>>> import numpy as np
>>> np.set_printoptions(precision=2, suppress=True, linewidth=160)
>>> def rnd(a):
...     return np.round(a, 2) + 0
... 
>>> K = np.tanh(np.array([[-0.5, 0.3, 1.4],
...     [-0.7, -0.1, -0.1],
...     [0.1, 1.0, 0.3],
...     [0.6, 0.4, -0.2],
...     [-0.3, -1.1, 0.5],
...     [-0.6, -0.2, -1.6],
...     [-0.3, 2.0, -1.0],
...     [-0.9, 0.5, -1.7],
...     [-0.1, 0.0, -0.8],
...     [-1.9, 1.7, 0.8],
...     [0.4, -0.8, -0.7],
...     [2.2, -0.2, -1.5],
...     [-0.5, -0.4, -1.3],
...     [1.6, -0.2, -0.2],
...     [1.8, -2.6, 0.1],
...     [-1.1, 0.1, 0.0],
...     [-0.4, -0.7, -0.8],
...     [-1.0, -0.6, 2.6],
...     [-1.6, 1.6, -0.7],
...     [0.9, -1.2, 0.6],
...     [2.3, 0.4, -0.1],
...     [1.1, -0.8, -2.3],
...     [0.8, 0.9, 0.5],
...     [-0.8, 0.0, -1.6],
...     [0.6, 2.2, -1.1]]) @ np.array([[-0.5, 0.4, 1.1, -0.8, -0.9],
...     [0.4, 0.6, -2.2, 0.1, -0.3],
...     [1.3, 0.3, -1.1, -0.7, -0.8]]))
>>> print(rnd(K))
[[ 0.98  0.38 -0.99 -0.5  -0.64]
 [ 0.18 -0.35 -0.41  0.55  0.63]
 [ 0.63  0.62 -0.98 -0.19 -0.56]
 [-0.38  0.4   0.   -0.29 -0.46]
 [ 0.35 -0.56  0.91 -0.22  0.2 ]
 [-0.95 -0.69  0.91  0.92  0.95]
 [-0.34  0.65 -1.    0.81  0.44]
 [-0.92 -0.52 -0.22  0.96  0.97]
 [-0.76 -0.27  0.65  0.56  0.62]
 [ 0.99  0.46 -1.    0.81  0.51]
 [-0.89 -0.49  0.99  0.09  0.41]
 [-1.    0.3   1.   -0.62 -0.62]
 [-0.92 -0.68  0.94  0.85  0.92]
 [-0.81  0.43  0.98 -0.82 -0.84]
 [-0.95 -0.67  1.   -0.94 -0.73]
 [ 0.53 -0.36 -0.89  0.71  0.74]
 [-0.81 -0.68  0.96  0.67  0.84]
 [ 1.    0.02 -0.99 -0.79 -0.76]
 [ 0.49  0.11 -1.    0.96  0.91]
 [-0.15 -0.18  0.99 -0.85 -0.73]
 [-0.81  0.81  0.94 -0.94 -0.97]
 [-1.   -0.62  1.    0.57  0.8 ]
 [ 0.54  0.77 -0.93 -0.72 -0.88]
 [-0.93 -0.66  0.71  0.94  0.96]
 [-0.69  0.84 -0.99  0.47 -0.31]]
>>> F = np.load("case8.npy")
>>> print(rnd(F))
[[ 0.19 -0.56  0.4   0.7 ]
 [ 0.88  0.09 -0.46  0.11]
 [ 0.06  0.82  0.38  0.42]
 [ 0.44 -0.06  0.69 -0.57]]
>>> print(rnd(np.linalg.matrix_power(F, 3)))
[[ 0.08  0.89  0.16  0.42]
 [-0.54 -0.08  0.84 -0.03]
 [ 0.49 -0.43  0.3   0.7 ]
 [ 0.68  0.14  0.43 -0.58]]
>>> np.linalg.determinant(F)
Traceback (most recent call last):
  File "<python-input-8>", line 1, in <module>
    np.linalg.determinant(F)
    ^^^^^^^^^^^^^^^^^^^^^
AttributeError: module 'numpy.linalg' has no attribute 'determinant'
>>> print(rnd(np.sort(np.abs(np.linalg.eigvals(F)))))
[1. 1. 1. 1.]
>>> print(rnd(np.trace(F)))
0.1
>>> print(np.allclose(F, F.T))
False
>>> P = np.triu(np.array([[-1, 3, -1, -2], [-3, 2, 0, -1], [-3, 2, 3, 0], [3, 3, -2, -2]]), 1) + np.eye(4)
>>> out = P @ F @ np.linalg.inv(P)
>>> print(rnd(np.linalg.det(out)))
-1.0
>>> print(rnd(np.trace(out)), rnd(np.trace(F)))
0.1 0.1
>>> left, s = np.linalg.svd(F)
Traceback (most recent call last):
  File "<python-input-16>", line 1, in <module>
    left, s = np.linalg.svd(F)
    ^^^^^^^
ValueError: too many values to unpack (expected 2)
>>> left, s, VT = np.linalg.svd(F, full_matrices=False)
>>> print(rnd(np.sqrt((s ** 2).sum())), rnd(np.linalg.norm(F)))
2.0 2.0
>>> print(rnd(left.T @ F @ VT.T))
[[1. 0. 0. 0.]
 [0. 1. 0. 0.]
 [0. 0. 1. 0.]
 [0. 0. 0. 1.]]
>>> print(left.shape, s.shape, VT.shape)
(4, 4) (4,) (4, 4)
>>> x0 = np.array([1, -3, 2, -3])
>>> h = np.maximum(F @ x0, 0)
>>> print(np.flatnonzero(h > 1e-9))
[0 3]
>>> print(rnd(F.T @ h))
[ 1.74 -0.57  2.82 -1.7 ]
>>> rng = np.random.default_rng(181)
>>> labels = rng.permutation(4)
>>> out = F[:, labels] * rng.choice([-1, 1], 4)
>>> print(rnd(out))
[[-0.7   0.4  -0.56  0.19]
 [-0.11 -0.46  0.09  0.88]
 [-0.42  0.38  0.82  0.06]
 [ 0.57  0.69 -0.06  0.44]]
>>> left, _, VT = np.linalg.svd(F.T @ out)
>>> print(rnd(left @ VT))
[[ 0.  0.  0.  1.]
 [ 0.  0.  1.  0.]
 [ 0.  1.  0.  0.]
 [-1.  0.  0.  0.]]
>>> print(rnd(np.linalg.lstsq(F, out)[0]))
[[ 0.  0.  0.  1.]
 [ 0.  0.  1.  0.]
 [ 0.  1.  0.  0.]
 [-1.  0.  0.  0.]]
>>> print(labels)
[3 2 1 0]
>>> W0 = -2 * np.eye(7) + np.ones((7, 7))
>>> print(W0)
[[-1.  1.  1.  1.  1.  1.  1.]
 [ 1. -1.  1.  1.  1.  1.  1.]
 [ 1.  1. -1.  1.  1.  1.  1.]
 [ 1.  1.  1. -1.  1.  1.  1.]
 [ 1.  1.  1.  1. -1.  1.  1.]
 [ 1.  1.  1.  1.  1. -1.  1.]
 [ 1.  1.  1.  1.  1.  1. -1.]]
>>> x0 = np.array([2, 2, 2, 2, 1, 0, 2])
>>> h = np.maximum(W0 @ x0, 0)
>>> print(np.flatnonzero(h > 1e-9))
[0 1 2 3 4 5 6]
>>> M = np.array([[8.0, 9.0, 0.0], [9.0, 8.0, 0.0], [0.0, 0.0, -1.0]])
>>> P = np.triu(np.array([[2, 2, 1], [1, 1, 1], [1, 0, 2]]), 1) + np.eye(3)
>>> out = P @ M @ np.linalg.inv(P)
>>> print(P @ M - M @ P)
[[ 18.   0. -18.]
 [  0. -18. -18.]
 [  0.   0.   0.]]
>>> print(np.trace(out), np.trace(M))
15.0 15.0
>>> print(rnd(np.linalg.det(out)))
17.0
>>> x0 = np.array([5, -7, 5])
>>> h = np.maximum(M @ x0, 0)
>>> print(np.maximum(M @ x0, 0) - np.maximum(-M @ x0, 0))
[-23. -11.  -5.]
>>> print(np.flatnonzero(h > 1e-9))
[]
>>> mat = np.loadtxt("arr.csv", delimiter=",")
>>> print(mat)
[[ 24. -14. -10.]
 [-14. 114. 106.]
 [-10. 106. 133.]]
>>> # symmetric
>>> labels = rng.permutation(3)
>>> print(labels)
[1 2 0]
>>> out = mat[labels][:, labels]
>>> print(np.trace(out))
271.0
>>> print(rnd(np.linalg.det(out)), rnd(np.linalg.det(mat[labels])))
86436.0 86436.0
>>> print(np.diag(out))
[114. 133.  24.]
>>> print(np.allclose(out, mat))
False
>>> print(rnd(np.sort(np.abs(np.linalg.eigvals(out)))))
[ 15.33  24.38 231.29]
>>> feats = np.load("run2.npy")
>>> print(feats)
[[2 2 2 2]
 [2 4 4 4]
 [2 4 6 6]
 [2 4 6 8]]
>>> print(np.allclose(feats, feats.T))
True
>>> print((feats - feats.T) / 2)
[[0. 0. 0. 0.]
 [0. 0. 0. 0.]
 [0. 0. 0. 0.]
 [0. 0. 0. 0.]]
>>> print(feats @ feats)
[[ 16  28  36  40]
 [ 28  52  68  76]
 [ 36  68  92 104]
 [ 40  76 104 120]]
>>> print(rnd(np.sort(np.abs(np.linalg.eigvals(feats)))))
[ 0.57  0.85  2.   16.58]
>>> print(rnd(np.abs(np.linalg.eigvals(feats)).max()))
16.58
>>> print(np.allclose(feats @ feats.T, feats.T @ feats))
True
>>> print(rnd(np.linalg.det(feats)))
16.0
>>> m1 = np.loadtxt("x.csv", delimiter=",")
>>> print(m1)
[[8. 7.]
 [7. 8.]]
>>> x0 = np.ones(2)
>>> for _ in range(6):
...     x0 = m1 @ x0
...     x0 /= np.linalg.norm(x0)
...     print(round(x0 @ m1 @ x0, 2))
... 
15.0
15.0
15.0
15.0
15.0
15.0
>>> print(rnd(x0))
[0.71 0.71]
>>> E = np.load("w.npy")
>>> print(E)
[[ 1 -1  1 -1]
 [ 1  0  0  0]]
>>> print(E.mean(axis=0))
[ 1.  -0.5  0.5 -0.5]
>>> print(rnd(np.linalg.svd(E, compute_uv=False)))
[2.07 0.83]
>>> print(rnd(np.linalg.norm(E)))
2.24
